$ python3 -q
>>> import numpy as np
>>> np.set_printoptions(precision=3, suppress=True, linewidth=200)
>>> def rnd(a):
...     return np.round(a, 3) + 0
... 
>>> W0 = np.load("dump.npy")
>>> W0
array([[12,  0,  1, 12,  0,  1],
       [ 8,  0,  3,  6,  0,  0],
       [ 0,  0,  0,  0, 12,  2],
       [ 7,  0,  0, 13,  0,  7],
       [ 0,  3,  1,  5,  0,  6],
       [ 0,  0,  0,  1,  2,  6],
       [ 4,  0,  0,  6,  1,  3],
       [ 2,  4,  0,  8,  0,  7],
       [10,  0,  0, 14,  1,  5],
       [12,  0,  0, 11,  0,  0],
       [ 6,  0,  7,  4,  0,  0],
       [ 2,  0,  6,  0,  6,  0],
       [11,  0,  0, 13,  0,  3],
       [ 0,  0,  0,  0, 11,  3],
       [ 3,  0,  0,  4,  7,  2],
       [ 0,  1,  0,  3,  0,  9],
       [ 1,  0,  0,  2,  1,  2],
       [ 7,  0,  0,  7,  2,  1],
       [ 0,  0,  0,  0,  5,  4],
       [10,  0,  0, 14,  1,  5],
       [ 7,  0,  3,  0, 13,  0],
       [18,  0,  0, 16,  1,  0],
       [ 0,  0,  0,  6,  5,  7],
       [ 0,  4,  0,  4,  0,  8],
       [ 6,  0,  2,  0, 19,  0]])
>>> # row 19 repeats row 8
>>> basis = W0[[11, 12]].astype(float)
>>> for _ in range(4):
...     idx = np.linalg.norm(W0[:, None] - basis, axis=-1).argmin(axis=1)
...     basis = np.array([W0[idx == j].mean(axis=0) for j in range(2)])
... 
>>> idx
array([1, 1, 0, 1, 0, 0, 0, 0, 1, 1, 0, 0, 1, 0, 0, 0, 0, 1, 0, 1, 0, 1, 0, 0, 0])
>>> rnd(basis)
array([[ 1.938,  0.75 ,  1.188,  2.688,  5.125,  3.688],
       [10.556,  0.   ,  0.444, 11.778,  0.556,  2.444]])
>>> np.abs(basis[1] - basis[0]).argmax()
np.int64(3)
>>> rnd(basis[1] - basis[0])
array([ 8.618, -0.75 , -0.743,  9.09 , -4.569, -1.243])
>>> np.bincount(idx)
array([16,  9])
>>> vec = np.array([2, 1, -2, 0, 0, -3])
>>> y = W0 @ vec
>>> rnd(np.linalg.solve(W0.T @ W0, W0.T @ y))
array([ 2.,  1., -2.,  0.,  0., -3.])
>>> y
array([ 19,  10,  -6,  -7, -17, -18,  -1, -13,   5,  24,  -2,  -8,  13,  -9,   0, -26,  -4,  11, -12,   5,   8,  36, -21, -20,   8])
>>> rnd(np.linalg.pinv(W0) @ W0)
array([[1., 0., 0., 0., 0., 0.],
       [0., 1., 0., 0., 0., 0.],
       [0., 0., 1., 0., 0., 0.],
       [0., 0., 0., 1., 0., 0.],
       [0., 0., 0., 0., 1., 0.],
       [0., 0., 0., 0., 0., 1.]])
>>> rng = np.random.default_rng(61639)
>>> y = y + 0.1 * rng.normal(size=25)
>>> print(rnd(y))
[ 18.857   9.969  -5.801  -7.184 -17.043 -17.988  -0.99  -12.796   5.089  24.046  -1.917  -8.085  13.2    -9.115  -0.085 -26.085  -3.915  11.    -11.861   5.03    8.233  35.985 -21.033 -19.938
   7.973]
>>> beta, *_ = np.linalg.lstsq(W0, y)
>>> beta.round()
array([ 2.,  1., -2., -0.,  0., -3.])
>>> print(rnd(W0.T @ (y - W0 @ beta)))
[0. 0. 0. 0. 0. 0.]
